$ ipython --no-banner

In [1]: import numpy as np

In [2]: import numpy.linalg as la

In [3]: np.set_printoptions(precision=3, suppress=True, linewidth=120)

In [4]: W0 = np.array([[1, -1, 1, -1, 1, -1],
   ...:     [2, 0, 2, 0, 2, 0],
   ...:     [-1, -2, -1, -2, -1, -2],
   ...:     [1, -1, 1, -1, 1, -1],
   ...:     [2, 0, 2, 0, 2, 0],
   ...:     [-1, -2, -1, -2, -1, -2]])

In [5]: W0
Out[5]: 
array([[ 1, -1,  1, -1,  1, -1],
       [ 2,  0,  2,  0,  2,  0],
       [-1, -2, -1, -2, -1, -2],
       [ 1, -1,  1, -1,  1, -1],
       [ 2,  0,  2,  0,  2,  0],
       [-1, -2, -1, -2, -1, -2]])

In [6]: U, sv, Vh = la.svd(W0)

In [7]: vecs = Vh[:(sv > 1e-8).sum()]

In [8]: rng = np.random.default_rng(34592)

In [9]: vec = W0[2] + -1 * W0[3] + rng.integers(2) * np.eye(6)[3]

In [10]: vec
Out[10]: array([-2., -1., -2.,  0., -2., -1.])

In [11]: round(float(la.norm(vec - vecs.T @ vecs @ vec)), 3)
Out[11]: 0.816

In [12]: np.allclose(vecs.T @ vecs @ vec, vec)
Out[12]: False

In [13]: W0 @ W0
Out[13]: 
array([[ 0,  0,  0,  0,  0,  0],
       [ 4, -6,  4, -6,  4, -6],
       [-6,  9, -6,  9, -6,  9],
       [ 0,  0,  0,  0,  0,  0],
       [ 4, -6,  4, -6,  4, -6],
       [-6,  9, -6,  9, -6,  9]])

In [14]: round(float(la.det(W0)), 3)
Out[14]: 0.0

In [15]: np.trace(W0)
Out[15]: np.int64(-1)

In [16]: np.allclose(W0 @ W0.T, W0.T @ W0)
Out[16]: False

In [17]: np.round(np.sort(np.abs(la.eigvals(W0))), 3) + 0
Out[17]: array([0., 0., 0., 0., 0., 1.])

In [18]: (W0 + W0.T) / 2
Out[18]: 
array([[ 1. ,  0.5,  0. ,  0. ,  1.5, -1. ],
       [ 0.5,  0. ,  0. , -0.5,  1. , -1. ],
       [ 0. ,  0. , -1. , -0.5,  0.5, -1.5],
       [ 0. , -0.5, -0.5, -1. ,  0.5, -1.5],
       [ 1.5,  1. ,  0.5,  0.5,  2. , -0.5],
       [-1. , -1. , -1.5, -1.5, -0.5, -2. ]])

In [19]: la.matrix_power(W0, 4)
Out[19]: 
array([[ 0,  0,  0,  0,  0,  0],
       [ 4, -6,  4, -6,  4, -6],
       [-6,  9, -6,  9, -6,  9],
       [ 0,  0,  0,  0,  0,  0],
       [ 4, -6,  4, -6,  4, -6],
       [-6,  9, -6,  9, -6,  9]])

In [20]: (W0 - W0.T) / 2
Out[20]: 
array([[ 0. , -1.5,  1. , -1. , -0.5,  0. ],
       [ 1.5,  0. ,  2. ,  0.5,  1. ,  1. ],
       [-1. , -2. ,  0. , -1.5, -1.5, -0.5],
       [ 1. , -0.5,  1.5,  0. ,  0.5,  0.5],
       [ 0.5, -1. ,  1.5, -0.5,  0. ,  0.5],
       [ 0. , -1. ,  0.5, -0.5, -0.5,  0. ]])

In [21]: assert W0 == W0.T
Traceback (most recent call last):
  Cell In[21], line 1
    assert W0 == W0.T
ValueError: The truth value of an array with more than one element is ambiguous. Use a.any() or a.all()


In [22]: A2 = W0 / np.sqrt((W0 ** 2).mean(axis=1, keepdims=True))

In [23]: la.matrix_rank(W0 - W0.mean(axis=1, keepdims=True))
Out[23]: np.int64(1)

In [24]: A2[1]
Out[24]: array([1.414, 0.   , 1.414, 0.   , 1.414, 0.   ])

In [25]: la.norm(A2, axis=1)
Out[25]: array([2.449, 2.449, 2.449, 2.449, 2.449, 2.449])
